$ python3 -q
>>> import numpy as np
>>> np.set_printoptions(precision=2, suppress=True, linewidth=100)
>>> rnd = lambda a: np.round(a, 2) + 0
>>> F = np.load("a.npy")
>>> print(rnd(F))
[[0.74 0.44]
 [0.44 0.26]]
>>> # rows and columns are dependent
>>> ev, vecs = np.linalg.eigh(F)
>>> x = np.array([2, 0])
>>> print(rnd(vecs * np.abs(ev) @ vecs.T))
[[0.74 0.44]
 [0.44 0.26]]
>>> print(rnd(np.abs(F).sum(axis=1).max()), rnd(np.abs(ev).max()))
1.18 1.0
>>> print(rnd(vecs * np.maximum(ev, 0) @ vecs.T))
[[0.74 0.44]
 [0.44 0.26]]
>>> print(rnd(x @ F @ x / (x @ x)), rnd(ev[0]), rnd(ev[-1]))
0.74 0.0 1.0
>>> data = np.array([[2, 3, 4], [5, 6, 7], [8, 9, 10], [11, 12, 13]])
>>> B = data / np.linalg.norm(data, axis=1, keepdims=True)
>>> C2 = B @ B.T
>>> print(rnd(np.degrees(np.arccos(np.clip(C2[0, 2], -1, 1)))))
10.04
>>> print(np.argwhere(np.triu(np.abs(C2) > 0.95, 1)))
[[0 1]
 [0 2]
 [0 3]
 [1 2]
 [1 3]
 [2 3]]
>>> left, sig, VT = np.linalg.svd(data)
>>> print(np.argmax(sig[:-1] / (sig[1:] + 1e-6)) + 1)
2
>>> print(rnd(sig))
[28.58  1.15  0.  ]
>>> B = left[:, :2] @ np.diag(sig[:2]) @ VT[:2]
>>> print(np.linalg.matrix_rank(B))
2
>>> print(rnd(B))
[[ 2.  3.  4.]
 [ 5.  6.  7.]
 [ 8.  9. 10.]
 [11. 12. 13.]]
>>> print(np.linalg.matrix_rank(data, rtol=0.05))
1
>>> r = np.linalg.matrix_rank(data)
>>> print(r)
2
>>> null = np.linalg.svd(data)[2][r:].T
>>> print(rnd(data @ null))
[[0.]
 [0.]
 [0.]
 [0.]]
>>> print(np.allclose(data @ null, 0))
True
>>> K = np.load("data.npy")
>>> print(rnd(K))
[[ 0.99 -0.03  0.02  0.09]
 [-0.03  0.93  0.06  0.24]
 [ 0.02  0.06  0.94 -0.22]
 [ 0.09  0.24 -0.22  0.13]]
>>> print(rnd(np.trace(K)))
3.0
>>> print((K - K.T) / 2)
[[0. 0. 0. 0.]
 [0. 0. 0. 0.]
 [0. 0. 0. 0.]
 [0. 0. 0. 0.]]
>>> print(rnd(K @ K))
[[ 0.99 -0.03  0.02  0.09]
 [-0.03  0.93  0.06  0.24]
 [ 0.02  0.06  0.94 -0.22]
 [ 0.09  0.24 -0.22  0.13]]
>>> print(rnd((K + K.T) / 2))
[[ 0.99 -0.03  0.02  0.09]
 [-0.03  0.93  0.06  0.24]
 [ 0.02  0.06  0.94 -0.22]
 [ 0.09  0.24 -0.22  0.13]]
>>> print(rnd(np.linalg.det(K)))
0.0
>>> print(rnd(np.abs(np.linalg.eigvals(K)).max()))
1.0
>>> ev, vecs = np.linalg.eigh(K)
>>> print(rnd(vecs @ np.diag(ev) @ vecs.T))
[[ 0.99 -0.03  0.02  0.09]
 [-0.03  0.93  0.06  0.24]
 [ 0.02  0.06  0.94 -0.22]
 [ 0.09  0.24 -0.22  0.13]]
>>> print(rnd(ev))
[0. 1. 1. 1.]
>>> print(np.unique(ev.round(6) + 0, return_counts=True)[1])
[1 3]
>>> print(rnd(vecs.T @ vecs))
[[1. 0. 0. 0.]
 [0. 1. 0. 0.]
 [0. 0. 1. 0.]
 [0. 0. 0. 1.]]
>>> print(rnd(np.linalg.eigvalsh(K @ K)))
[0. 1. 1. 1.]
>>> print(np.linalg.matrix_rank(K, rtol=0.1))
3
>>> f, g = K[2], K[1]
>>> print(rnd(f @ g))
0.06
>>> print(rnd(f @ f))
0.94
>>> p = (f @ g) / (f @ f) * f
>>> print(rnd(p))
[ 0.    0.    0.06 -0.01]
>>> print(np.linalg.matrix_rank(np.outer(f, g)))
1
>>> print(rnd(np.outer(f, g)))
[[ 0.    0.02  0.    0.01]
 [ 0.    0.06  0.    0.02]
 [-0.02  0.88  0.06  0.23]
 [ 0.01 -0.21 -0.01 -0.05]]
>>> ev, vecs = np.linalg.eigh(K)
>>> x = np.array([-3, 1, 3, 0])
>>> print(rnd(vecs * np.abs(ev) @ vecs.T))
[[ 0.99 -0.03  0.02  0.09]
 [-0.03  0.93  0.06  0.24]
 [ 0.02  0.06  0.94 -0.22]
 [ 0.09  0.24 -0.22  0.13]]
>>> print(rnd(x @ K @ x / (x @ x)), rnd(ev[0]), rnd(ev[-1]))
0.97 0.0 1.0
>>> print(rnd(np.linalg.eigvalsh(K[1:, 1:])))
[0.01 1.   1.  ]
>>> B = np.array([[-1, 0, 3, 2]])
>>> E = B.T @ B
>>> print(E)
[[ 1  0 -3 -2]
 [ 0  0  0  0]
 [-3  0  9  6]
 [-2  0  6  4]]
>>> theta = np.radians(180)
>>> Rm = np.eye(4)
>>> Rm[1, 1] = Rm[2, 2] = np.cos(theta)
>>> Rm[1, 2], Rm[2, 1] = -np.sin(theta), np.sin(theta)
>>> print(rnd(Rm))
[[ 1.  0.  0.  0.]
 [ 0. -1.  0.  0.]
 [ 0.  0. -1.  0.]
 [ 0.  0.  0.  1.]]
>>> B = E @ Rm.T
>>> print(np.allclose(E @ E.T, B @ B.T))
True
>>> print(rnd(np.linalg.svd(E, compute_uv=False)), rnd(np.linalg.svd(B, compute_uv=False)))
[14.  0.  0.  0.] [14.  0.  0.  0.]
>>> print(rnd(np.abs(B - E).max(axis=0)))
[ 0.  0. 18.  0.]
